>>> import numpy as np
>>> np.set_printoptions(precision=4, suppress=True, linewidth=160)
>>> mat = np.array([[1, 1, -1, -1, -1, -1, 1, 1],
...     [1, -1, -1, 1, 1, -1, -1, 1],
...     [1, -1, 1, -1, -1, 1, -1, 1],
...     [1, 1, 1, 1, -1, -1, -1, -1]])
>>> r0, r1 = mat[1], mat[3]
>>> print(r0 @ r0)
8
>>> pr = (r0 @ r1) / (r0 @ r0) * r0
>>> print(np.outer(r0, r1))
[[ 1  1  1  1 -1 -1 -1 -1]
 [-1 -1 -1 -1  1  1  1  1]
 [-1 -1 -1 -1  1  1  1  1]
 [ 1  1  1  1 -1 -1 -1 -1]
 [ 1  1  1  1 -1 -1 -1 -1]
 [-1 -1 -1 -1  1  1  1  1]
 [-1 -1 -1 -1  1  1  1  1]
 [ 1  1  1  1 -1 -1 -1 -1]]
>>> print(np.linalg.matrix_rank(np.outer(r0, r1)))
1
>>> print(r1 - pr)
[ 1.  1.  1.  1. -1. -1. -1. -1.]
>>> print((r1 - pr) @ r0)
0.0
>>> print(mat.shape)
(4, 8)
>>> print(np.diff(mat, axis=0))
[[ 0 -2  0  2  2  0 -2  0]
 [ 0  0  2 -2 -2  2  0  0]
 [ 0  2  0  2  0 -2  0 -2]]
>>> print(np.abs(mat).max())
1
>>> print(mat.sum(axis=0))
[ 4  0  0  0 -2 -2 -2  2]
>>> print(np.linalg.svd(mat, compute_uv=False))
[2.8284 2.8284 2.8284 2.8284]
>>> C2 = mat.T @ mat
>>> print((mat @ mat.T).shape)
(4, 4)
>>> print(np.trace(C2), (mat ** 2).sum())
32 32
>>> print(np.diag(C2))
[4 4 4 4 4 4 4 4]
>>> print(np.linalg.matrix_rank(C2))
4
>>> print(np.linalg.svd(mat, compute_uv=False) ** 2)
[8. 8. 8. 8.]
>>> arr = np.load("mat.npy")
>>> print(arr)
[[0 9 0]
 [0 3 0]
 [0 0 3]]
>>> print(np.linalg.svd(arr, compute_uv=False))
[9.4868 3.     0.    ]
>>> print(arr[:, 0] @ arr[:, 1])
0
>>> print(np.linalg.pinv(arr))
[[0.     0.     0.    ]
 [0.1    0.0333 0.    ]
 [0.     0.     0.3333]]
>>> print(np.allclose(arr @ arr.T, arr.T @ arr))
False
>>> print((arr - arr.T) / 2)
[[ 0.   4.5  0. ]
 [-4.5  0.   0. ]
 [ 0.   0.   0. ]]
>>> J = np.load("dump.npy")
>>> print(J)
[[-1.  1.  0.]
 [ 6. -8.  0.]
 [ 0.  0.  2.]]
>>> w, vecs = np.linalg.eig(J)
>>> print(np.sort(np.linalg.eigvals(J.T)))
[-8.772 -0.228  2.   ]
>>> print(np.round(J @ vecs[:, 0] - w[0] * vecs[:, 0], 4) + 0)
[0. 0. 0.]
>>> print(w)
[-0.228 -8.772  2.   ]
>>> print(np.round(np.prod(w), 4))
4.0
>>> X = np.load("x.npy")
>>> print(X)
[[ 0.3  5.  -1.   5. ]
 [-1.   5.3  2.  -5. ]
 [-1.  -4.   5.3 -3. ]
 [ 0.   5.  -1.   5.3]]
>>> B = np.array([[4, 3, 4], [3, 5, 5]])
>>> cent = np.kron(B, X)
>>> print(cent)
[[  1.2  20.   -4.   20.    0.9  15.   -3.   15.    1.2  20.   -4.   20. ]
 [ -4.   21.2   8.  -20.   -3.   15.9   6.  -15.   -4.   21.2   8.  -20. ]
 [ -4.  -16.   21.2 -12.   -3.  -12.   15.9  -9.   -4.  -16.   21.2 -12. ]
 [  0.   20.   -4.   21.2   0.   15.   -3.   15.9   0.   20.   -4.   21.2]
 [  0.9  15.   -3.   15.    1.5  25.   -5.   25.    1.5  25.   -5.   25. ]
 [ -3.   15.9   6.  -15.   -5.   26.5  10.  -25.   -5.   26.5  10.  -25. ]
 [ -3.  -12.   15.9  -9.   -5.  -20.   26.5 -15.   -5.  -20.   26.5 -15. ]
 [  0.   15.   -3.   15.9   0.   25.   -5.   26.5   0.   25.   -5.   26.5]]
>>> print(cent.shape)
(8, 12)
>>> print(round(np.linalg.norm(cent, 2), 4), np.round(np.linalg.norm(B, 2) * np.linalg.norm(X, 2), 4))
118.3212 118.3212
>>> print(np.linalg.matrix_rank(cent))
8
>>> r0, r1 = X[0], X[1]
>>> print(np.round(r0 @ r1, 4))
-0.8
>>> pr = (r0 @ r1) / (r0 @ r0) * r0
>>> print(r1 - pr)
[-0.9953  5.3783  1.9843 -4.9217]
>>> print(np.round(np.linalg.norm(r0 + r1) ** 2 + np.linalg.norm(r0 - r1) ** 2, 4))
218.36
>>> E = np.array([[0, 3, 0, 3], [0, 0, 0, 0], [0, 6, 0, 0], [0, 0, 0, 0]])
>>> # row 3 repeats row 1
>>> U, s, VT = np.linalg.svd(E)
>>> print(np.argmax(s[:-1] / (s[1:] + 1e-6)) + 1)
2
>>> print(s)
[6.8647 2.6221 0.     0.    ]
>>> B = U[:, :2] @ np.diag(s[:2]) @ VT[:2]
>>> print(B.round(4) + 0)
[[0. 3. 0. 3.]
 [0. 0. 0. 0.]
 [0. 6. 0. 0.]
 [0. 0. 0. 0.]]
>>> print(round(np.linalg.norm(E - B) / np.linalg.norm(E), 4))
0.0
>>> print(round(float(np.abs(np.linalg.eigvals(E)).max()), 4))
0.0
>>> print(E @ E)
[[0 0 0 0]
 [0 0 0 0]
 [0 0 0 0]
 [0 0 0 0]]
>>> print((E + E.T) / 2)
[[0.  1.5 0.  1.5]
 [1.5 0.  3.  0. ]
 [0.  3.  0.  0. ]
 [1.5 0.  0.  0. ]]
>>> print(np.sort(np.abs(np.linalg.eigvals(E))))
[0. 0. 0. 0.]
>>> print(np.linalg.matrix_power(E, 2))
[[0 0 0 0]
 [0 0 0 0]
 [0 0 0 0]
 [0 0 0 0]]
>>> print(np.allclose(E @ E.T, E.T @ E))
False
>>> print(np.round(np.linalg.det(E), 4))
0.0
>>> K = np.loadtxt("layer7.csv", delimiter=",")
>>> print(K)
[[ 0.9425 29.3868 40.4597]
 [-1.6487 32.8437 39.1064]
 [-0.146  30.6617 40.1312]
 [-0.08   29.477  39.4158]
 [-1.0506 29.6587 38.3469]
 [-1.6496 29.5835 38.8104]
 [-0.8268 29.685  40.573 ]
 [ 0.1452 30.5296 40.8091]
 [ 0.3504 28.6399 41.7025]
 [ 0.1496 30.1021 41.1153]
 [ 0.2272 29.1895 39.79  ]
 [ 1.6599 31.1468 39.6234]
 [-0.1998 30.3567 39.4399]
 [ 0.2183 31.4101 38.6091]
 [-0.8675 29.0501 39.6002]
 [ 0.834  26.6733 40.1802]
 [ 0.2754 28.7773 41.3637]
 [ 2.3245 30.4831 39.8799]
 [-0.1503 30.2377 38.4711]
 [ 0.6338 30.7649 40.6298]
 [-1.2939 28.9735 39.1054]
 [ 0.5594 29.5606 40.3934]
 [-0.7934 30.1146 40.1684]
 [-0.1138 28.4586 38.6372]
 [ 0.6868 30.7254 41.4359]]
>>> q, r_ = np.linalg.qr(K)
>>> print(r_)
[[  -4.6536   -0.882    -3.4914]
 [   0.     -149.4086 -199.3647]
 [   0.        0.        9.3882]]
>>> print(np.allclose(r_.T @ r_, K.T @ K))
True
>>> print(q.shape, r_.shape)
(25, 3) (3, 3)
>>> U, s, VT = np.linalg.svd(mat, full_matrices=False)
>>> print(np.cumsum(s ** 2) / np.sum(s ** 2))
[0.25 0.5  0.75 1.  ]
>>> print(np.round(U.T @ mat @ VT.T, 4) + 0)
[[2.8284 0.     0.     0.    ]
 [0.     2.8284 0.     0.    ]
 [0.     0.     2.8284 0.    ]
 [0.     0.     0.     2.8284]]
>>> print(np.round(U.T @ U, 4) + 0)
[[1. 0. 0. 0.]
 [0. 1. 0. 0.]
 [0. 0. 1. 0.]
 [0. 0. 0. 1.]]
>>> print(np.round(np.sqrt((s ** 2).sum()), 4), np.round(np.linalg.norm(mat), 4))
5.6569 5.6569
>>> print(s)
[2.8284 2.8284 2.8284 2.8284]
>>> x = np.array([0, -2, 1])
>>> y = K @ x
>>> print(np.round(np.linalg.pinv(K) @ K, 4) + 0)
[[1. 0. 0.]
 [0. 1. 0.]
 [0. 0. 1.]]
>>> print(np.round(np.linalg.solve(K.T @ K, K.T @ y), 4) + 0)
[ 0. -2.  1.]
>>> print(np.round(np.linalg.lstsq(K, y)[0], 4) + 0)
[ 0. -2.  1.]
>>> rng = np.random.default_rng(907527)
>>> y = y + 0.02 * rng.normal(size=25)
>>> print(y)
[-18.3377 -26.5911 -21.1998 -19.5553 -20.9676 -20.3768 -18.7373 -20.26   -15.5994 -19.062  -18.6018 -22.6612 -21.2847 -24.19   -18.4856 -13.1747 -16.1648
 -21.0813 -22.0042 -20.856  -18.8238 -18.7204 -20.0537 -18.2729 -20.0389]
>>> beta, *_ = np.linalg.lstsq(K, y)
>>> print(np.round(np.linalg.norm(y - K @ beta), 4))
0.1039
>>> print([round(float(np.linalg.norm(np.linalg.solve(K.T @ K + lam * np.eye(3), K.T @ y))), 2) for lam in (0, 1, 10, 100)])
[2.24, 2.17, 1.73, 0.68]
